$ python3 -q
>>> import numpy as np
>>> import numpy.linalg as la
>>> np.set_printoptions(precision=2, suppress=True, linewidth=160)
>>> tidy = lambda a: np.round(a, 2) + 0
>>> feats = np.cumsum(np.array([[0, 2, -3, -3, 1, 0, -2, -3],
...     [-3, -2, -2, 0, -1, 2, -3, 3],
...     [2, 1, 2, 0, 3, 0, -1, 3],
...     [3, 1, 0, 2, 1, -3, 3, 1],
...     [-2, 0, 1, -3, -2, -1, -3, 1],
...     [0, 3, 3, 2, 1, -1, 1, -3],
...     [-3, 0, 2, -2, 3, -1, 3, 0],
...     [3, -3, 2, -3, 1, -1, -2, 0],
...     [-1, -1, -2, -2, 2, -1, -1, -3],
...     [3, -2, -2, 1, 1, 0, -2, 1],
...     [-3, -2, -3, -2, 1, 1, 0, 1],
...     [1, 1, -1, -2, 1, 3, 0, -2],
...     [1, 3, -1, -3, -2, -3, 3, 2],
...     [-1, 0, -3, 3, 0, 3, -1, -1],
...     [-2, 0, 2, 1, 0, 1, 0, 2],
...     [-3, -2, 3, -3, -3, -1, 3, 2],
...     [-2, 0, 1, -2, -3, 2, 0, -2],
...     [0, -3, 2, 2, -2, 3, 2, -1],
...     [-3, 1, 0, 3, -1, 3, 0, -1]]), axis=0)
>>> print(feats)
[[  0   2  -3  -3   1   0  -2  -3]
 [ -3   0  -5  -3   0   2  -5   0]
 [ -1   1  -3  -3   3   2  -6   3]
 [  2   2  -3  -1   4  -1  -3   4]
 [  0   2  -2  -4   2  -2  -6   5]
 [  0   5   1  -2   3  -3  -5   2]
 [ -3   5   3  -4   6  -4  -2   2]
 [  0   2   5  -7   7  -5  -4   2]
 [ -1   1   3  -9   9  -6  -5  -1]
 [  2  -1   1  -8  10  -6  -7   0]
 [ -1  -3  -2 -10  11  -5  -7   1]
 [  0  -2  -3 -12  12  -2  -7  -1]
 [  1   1  -4 -15  10  -5  -4   1]
 [  0   1  -7 -12  10  -2  -5   0]
 [ -2   1  -5 -11  10  -1  -5   2]
 [ -5  -1  -2 -14   7  -2  -2   4]
 [ -7  -1  -1 -16   4   0  -2   2]
 [ -7  -4   1 -14   2   3   0   1]
 [-10  -3   1 -11   1   6   0   0]]
>>> Xs = feats - feats.mean(axis=0)
>>> V = la.svd(Xs)[2][:1]
>>> other = Xs - Xs @ V.T @ V
>>> print(tidy(la.norm(other) / la.norm(Xs)))
0.78
>>> print(tidy(np.cov(Xs @ V.T, rowvar=False)))
33.01
>>> print(la.norm(other, axis=1).round(6).argmax())
18
>>> W2 = feats[[14, 9]].astype(float)
>>> for _ in range(6):
...     z = la.norm(feats[:, None] - W2, axis=-1).argmin(axis=1)
...     W2 = np.array([feats[z == j].mean(axis=0) for j in range(2)])
... 
>>> print(z)
[0 0 0 0 0 1 1 1 1 1 1 0 0 0 0 0 0 0 0]
>>> print(tidy(W2[1] - W2[0]))
[ 1.96  1.58  4.6   2.49  2.59 -4.68 -1.38 -0.38]
>>> X = np.loadtxt("out17.csv", delimiter=",")
>>> print(X)
[[ 9. 10. 12. 12.]
 [ 8.  5. 10.  7.]
 [12. 25. 21. 24.]
 [ 6.  0.  6.  0.]
 [ 6.  0.  6.  0.]
 [ 6.  0.  6.  0.]
 [ 9. 10. 14. 10.]
 [12. 25. 21. 24.]
 [ 9. 10. 12. 12.]
 [11. 20. 18. 20.]
 [10. 15. 16. 15.]
 [ 7.  0.  8.  2.]
 [ 9. 10. 14. 10.]
 [11. 20. 19. 19.]
 [10. 15. 16. 15.]
 [ 9. 10. 14. 10.]
 [ 9. 10. 14. 10.]
 [12. 25. 21. 24.]
 [ 9. 10. 15.  9.]]
>>> x = np.array([1, 2, 1, 1, 0, 2, 1, 2])
>>> y = feats @ x
>>> print(tidy(la.pinv(feats) @ feats))
[[1. 0. 0. 0. 0. 0. 0. 0.]
 [0. 1. 0. 0. 0. 0. 0. 0.]
 [0. 0. 1. 0. 0. 0. 0. 0.]
 [0. 0. 0. 1. 0. 0. 0. 0.]
 [0. 0. 0. 0. 1. 0. 0. 0.]
 [0. 0. 0. 0. 0. 1. 0. 0.]
 [0. 0. 0. 0. 0. 0. 1. 0.]
 [0. 0. 0. 0. 0. 0. 0. 1.]]
>>> rng = np.random.default_rng(843)
>>> y = y + 0.02 * rng.normal(size=19)
>>> print(tidy(y))
[-10.02 -11.99  -1.     5.04  -2.     1.98   0.01  -8.   -24.02 -25.98 -33.96 -32.02 -27.98 -26.03 -19.01 -20.98 -24.01 -19.99 -14.02]
>>> beta, *_ = la.lstsq(feats, y)
>>> print(tidy(la.norm(y - feats @ beta)))
0.05
>>> print(beta.round())
[1. 2. 1. 1. 0. 2. 1. 2.]
>>> D = la.norm(X[:, None] - X[None], axis=-1)
>>> print(D[7].round(6).argsort(kind="stable")[:4])
[ 2  7 17  9]
>>> print(D.shape)
(19, 19)
>>> print(tidy(la.norm(X - X.mean(axis=0), axis=1)))
[ 2.45  9.05 19.74 18.53 18.53 18.53  2.36 19.74  2.45 12.64  5.26 16.36  2.36 12.4   5.26  2.36  2.36 19.74  3.37]
>>> print(np.flatnonzero(D[7] < D.mean() / 2))
[ 2  7 17]
>>> hat = X @ la.solve(X.T @ X, X.T)
>>> print(tidy(la.eigvalsh(hat)))
[0. 0. 0. 0. 0. 0. 0. 0. 0. 0. 0. 0. 0. 0. 0. 1. 1. 1. 1.]
>>> print(tidy(hat @ X[:, 2]))
[12. 10. 21.  6.  6.  6. 14. 21. 12. 18. 16.  8. 14. 19. 16. 14. 14. 21. 15.]
>>> print(np.allclose(hat @ hat, hat))
True
>>> print(tidy(np.trace(hat)))
4.0
>>> O, _ = la.qr(np.array([[-0.3, 0.1, 0.7, -0.1],
...     [0.6, -0.8, -1.0, -0.6],
...     [-1.1, 1.9, 0.9, 1.3],
...     [0.9, 0.0, 0.3, 0.8]]))
>>> m1 = O[:, :4]
>>> print(tidy(m1))
[[-0.19 -0.17  0.72  0.65]
 [ 0.38 -0.14 -0.57  0.71]
 [-0.7   0.6  -0.28  0.27]
 [ 0.57  0.77  0.28  0.07]]
>>> other = m1 / la.norm(m1, axis=1, keepdims=True)
>>> G = other @ other.T
>>> print(tidy(np.degrees(np.arccos(np.clip(G[0, 2], -1, 1)))))
90.0
>>> print(np.argwhere(np.triu(np.abs(G) > 0.95, 1)))
[]
>>> print((np.abs(G) > 0.9).astype(int))
[[1 0 0 0]
 [0 1 0 0]
 [0 0 1 0]
 [0 0 0 1]]
>>> print(tidy(la.norm(other, axis=1)))
[1. 1. 1. 1.]
>>> print(tidy(G))
[[1. 0. 0. 0.]
 [0. 1. 0. 0.]
 [0. 0. 1. 0.]
 [0. 0. 0. 1.]]
>>> print(tidy(G[0]))
[1. 0. 0. 0.]
>>> x = np.array([0, 1, 0, 0, 0, 2, 2, 1])
>>> h1 = np.maximum(feats @ x, 0)
>>> print(feats.T @ h1)
[-111  -39   12 -141   15   63    0    3]
>>> print(h1)
[0 0 0 0 0 0 0 0 0 0 0 0 0 0 0 0 0 3 9]
>>> print(np.maximum(feats @ (3 * x), 0))
[ 0  0  0  0  0  0  0  0  0  0  0  0  0  0  0  0  0  9 27]
>>> print(tidy(np.tanh(feats @ x)))
[-1.   -1.   -1.   -0.96 -1.   -1.   -1.   -1.   -1.   -1.   -1.   -1.   -1.   -1.   -1.   -1.   -1.    1.    1.  ]
>>> print(np.flatnonzero(h1 > 1e-9))
[17 18]
>>> u = np.array([0, 2, 0, 1])
>>> other = m1 + np.outer(u, np.eye(4)[2])
>>> print(la.matrix_rank(other - m1))
1
>>> print(tidy(la.det(other) / la.det(m1)), tidy(1 + la.solve(m1, u)[2]))
0.13 0.13
>>> print(tidy(other))
[[-0.19 -0.17  0.72  0.65]
 [ 0.38 -0.14  1.43  0.71]
 [-0.7   0.6  -0.28  0.27]
 [ 0.57  0.77  1.28  0.07]]
>>> data = np.loadtxt("case3.csv", delimiter=",")
>>> print(data)
[[-3.  0.  2. -1.  2.  2.  2.  1.  0.]
 [ 0. -3.  0.  2. -1.  2.  2.  2.  1.]
 [ 1.  0. -3.  0.  2. -1.  2.  2.  2.]
 [ 2.  1.  0. -3.  0.  2. -1.  2.  2.]
 [ 2.  2.  1.  0. -3.  0.  2. -1.  2.]
 [ 2.  2.  2.  1.  0. -3.  0.  2. -1.]
 [-1.  2.  2.  2.  1.  0. -3.  0.  2.]
 [ 2. -1.  2.  2.  2.  1.  0. -3.  0.]
 [ 0.  2. -1.  2.  2.  2.  1.  0. -3.]]
>>> u = np.array([-2, 1, -1, -2, -1, -1, -2, -1, 0])
>>> other = data + np.outer(u, np.eye(9)[0])
>>> print(tidy(la.det(other) / la.det(data)), tidy(1 + la.solve(data, u)[0]))
0.92 0.92
>>> z = rng.permutation(9)
>>> print(z)
[4 1 7 6 5 3 0 2 8]
>>> other = data[z][:, z]
>>> print(np.trace(other))
-27.0
>>> print(np.allclose(other, data))
False
>>> other = np.array([[0, 2],
...     [-2, -1],
...     [2, -1],
...     [-1, 1],
...     [-2, -1],
...     [1, 0],
...     [2, 0],
...     [-1, 2],
...     [-2, 0]])
>>> print(other.T @ data.T)
[[  6.   8. -13.  -5.   5.  -4. -14.   4.  -2.]
 [ -9.  10.   7.   4.   2.   5.  -5.  -3.  -1.]]
>>> print(np.einsum("ij,ij->i", data, data))
[27. 27. 27. 27. 27. 27. 27. 27. 27.]
>>> O, Rm = la.qr(feats)
>>> print(O.shape, Rm.shape)
(19, 8) (8, 8)
>>> print(tidy(abs(Rm[0, 0])), tidy(la.norm(feats[:, 0])))
16.03 16.03
>>> print(tidy(O.T @ O))
[[1. 0. 0. 0. 0. 0. 0. 0.]
 [0. 1. 0. 0. 0. 0. 0. 0.]
 [0. 0. 1. 0. 0. 0. 0. 0.]
 [0. 0. 0. 1. 0. 0. 0. 0.]
 [0. 0. 0. 0. 1. 0. 0. 0.]
 [0. 0. 0. 0. 0. 1. 0. 0.]
 [0. 0. 0. 0. 0. 0. 1. 0.]
 [0. 0. 0. 0. 0. 0. 0. 1.]]
>>> print(data @ data)
[[ 17.  10.   0.  14.  -4. -15.  -3.  -2.   8.]
 [  8.  17.  10.   0.  14.  -4. -15.  -3.  -2.]
 [ -2.   8.  17.  10.   0.  14.  -4. -15.  -3.]
 [ -3.  -2.   8.  17.  10.   0.  14.  -4. -15.]
 [-15.  -3.  -2.   8.  17.  10.   0.  14.  -4.]
 [ -4. -15.  -3.  -2.   8.  17.  10.   0.  14.]
 [ 14.  -4. -15.  -3.  -2.   8.  17.  10.   0.]
 [  0.  14.  -4. -15.  -3.  -2.   8.  17.  10.]
 [ 10.   0.  14.  -4. -15.  -3.  -2.   8.  17.]]
>>> print(np.trace(data))
-27.0
>>> other = np.array([[-2, 1], [-8, 0], [2, -3]])
>>> arr = np.tile(other, (2, 3))
>>> print(arr)
[[-2  1 -2  1 -2  1]
 [-8  0 -8  0 -8  0]
 [ 2 -3  2 -3  2 -3]
 [-2  1 -2  1 -2  1]
 [-8  0 -8  0 -8  0]
 [ 2 -3  2 -3  2 -3]]
>>> G = np.cov(feats, rowvar=False)
>>> print(tidy(np.polyfit(feats[:, 6], feats[:, 2], 1)))
[0.37 0.17]
>>> print(tidy(np.corrcoef(feats[:, 6], feats[:, 2])[0, 1]))
0.26
>>> print(tidy(la.eigvalsh(G)[::-1]))
[33.01 29.91 11.77  4.33  3.12  1.69  1.11  0.65]
>>> print(np.median(feats, axis=0))
[-1.  1. -2. -9.  6. -2. -5.  1.]
>>> print(np.trace(arr))
-10
>>> print(arr @ arr)
[[ 8  2  8  2  8  2]
 [64 16 64 16 64 16]
 [ 8  2  8  2  8  2]
 [ 8  2  8  2  8  2]
 [64 16 64 16 64 16]
 [ 8  2  8  2  8  2]]
>>> print(la.matrix_power(arr, 2))
[[ 8  2  8  2  8  2]
 [64 16 64 16 64 16]
 [ 8  2  8  2  8  2]
 [ 8  2  8  2  8  2]
 [64 16 64 16 64 16]
 [ 8  2  8  2  8  2]]
>>> print((arr - arr.T) / 2)
[[ 0.   4.5 -2.   1.5  3.  -0.5]
 [-4.5  0.  -2.5 -0.5 -4.   1.5]
 [ 2.   2.5  0.  -0.5  5.  -2.5]
 [-1.5  0.5  0.5  0.  -1.   2. ]
 [-3.   4.  -5.   1.   0.  -1. ]
 [ 0.5 -1.5  2.5 -2.   1.   0. ]]
>>> other = data / la.norm(data, axis=1, keepdims=True)
>>> G = other @ other.T
>>> print((G - 2 * np.eye(9)).round(6).argmax(axis=1))
[1 0 1 2 3 4 5 6 0]
>>> print(tidy(la.norm(other, axis=1)))
[1. 1. 1. 1. 1. 1. 1. 1. 1.]
>>> print(np.argwhere(np.triu(np.abs(G) > 0.95, 1)))
[]
>>> print((np.abs(G) > 0.9).astype(int))
[[1 0 0 0 0 0 0 0 0]
 [0 1 0 0 0 0 0 0 0]
 [0 0 1 0 0 0 0 0 0]
 [0 0 0 1 0 0 0 0 0]
 [0 0 0 0 1 0 0 0 0]
 [0 0 0 0 0 1 0 0 0]
 [0 0 0 0 0 0 1 0 0]
 [0 0 0 0 0 0 0 1 0]
 [0 0 0 0 0 0 0 0 1]]
>>> mat = np.load("mat.npy")
>>> print(mat)
[[ 5 11  4 12 10  2  6  8 11]
 [ 2  8  1  9  7 -1  3  5  8]
 [-2  4 -3  5  3 -5 -1  1  4]
 [ 2  8  1  9  7 -1  3  5  8]
 [-2  4 -3  5  3 -5 -1  1  4]
 [-1  5 -2  6  4 -4  0  2  5]
 [ 2  8  1  9  7 -1  3  5  8]]
>>> print(np.allclose(mat[:-1].T @ la.lstsq(mat[:-1].T, mat[-1])[0], mat[-1]))
True
>>> print(la.lstsq(mat[:-1].T, mat[-1])[2])
2
>>> print(tidy(mat @ la.pinv(mat) @ mat))
[[ 5. 11.  4. 12. 10.  2.  6.  8. 11.]
 [ 2.  8.  1.  9.  7. -1.  3.  5.  8.]
 [-2.  4. -3.  5.  3. -5. -1.  1.  4.]
 [ 2.  8.  1.  9.  7. -1.  3.  5.  8.]
 [-2.  4. -3.  5.  3. -5. -1.  1.  4.]
 [-1.  5. -2.  6.  4. -4.  0.  2.  5.]
 [ 2.  8.  1.  9.  7. -1.  3.  5.  8.]]
>>> F = np.array([[1, -3, 1], [1, -2, 2], [2, 3, 3]])
>>> print(F)
[[ 1 -3  1]
 [ 1 -2  2]
 [ 2  3  3]]
>>> print(np.kron(np.eye(2, dtype=int), F))
[[ 1 -3  1  0  0  0]
 [ 1 -2  2  0  0  0]
 [ 2  3  3  0  0  0]
 [ 0  0  0  1 -3  1]
 [ 0  0  0  1 -2  2]
 [ 0  0  0  2  3  3]]
>>> print(np.einsum("ij,ji->", F, F))
24
>>> print(tidy(la.eigvals(F).sum().real))
2.0
>>> O = m1.astype(float).copy()
>>> for j in range(4):
...     O[:, j] -= O[:, :j] @ (O[:, :j].T @ O[:, j])
...     O[:, j] /= la.norm(O[:, j])
... 
>>> print(tidy(O.T @ m1))
[[1. 0. 0. 0.]
 [0. 1. 0. 0.]
 [0. 0. 1. 0.]
 [0. 0. 0. 1.]]
>>> print(tidy(O.T @ O))
[[1. 0. 0. 0.]
 [0. 1. 0. 0.]
 [0. 0. 1. 0.]
 [0. 0. 0. 1.]]
>>> O = F.astype(float).copy()
>>> for j in range(3):
...     O[:, j] -= O[:, :j] @ (O[:, :j].T @ O[:, j])
...     O[:, j] /= la.norm(O[:, j])
... 
>>> print(tidy(O))
[[ 0.41 -0.68 -0.61]
 [ 0.41 -0.46  0.79]
 [ 0.82  0.57 -0.09]]
>>> print(tidy(O.T @ O))
[[1. 0. 0.]
 [0. 1. 0.]
 [0. 0. 1.]]
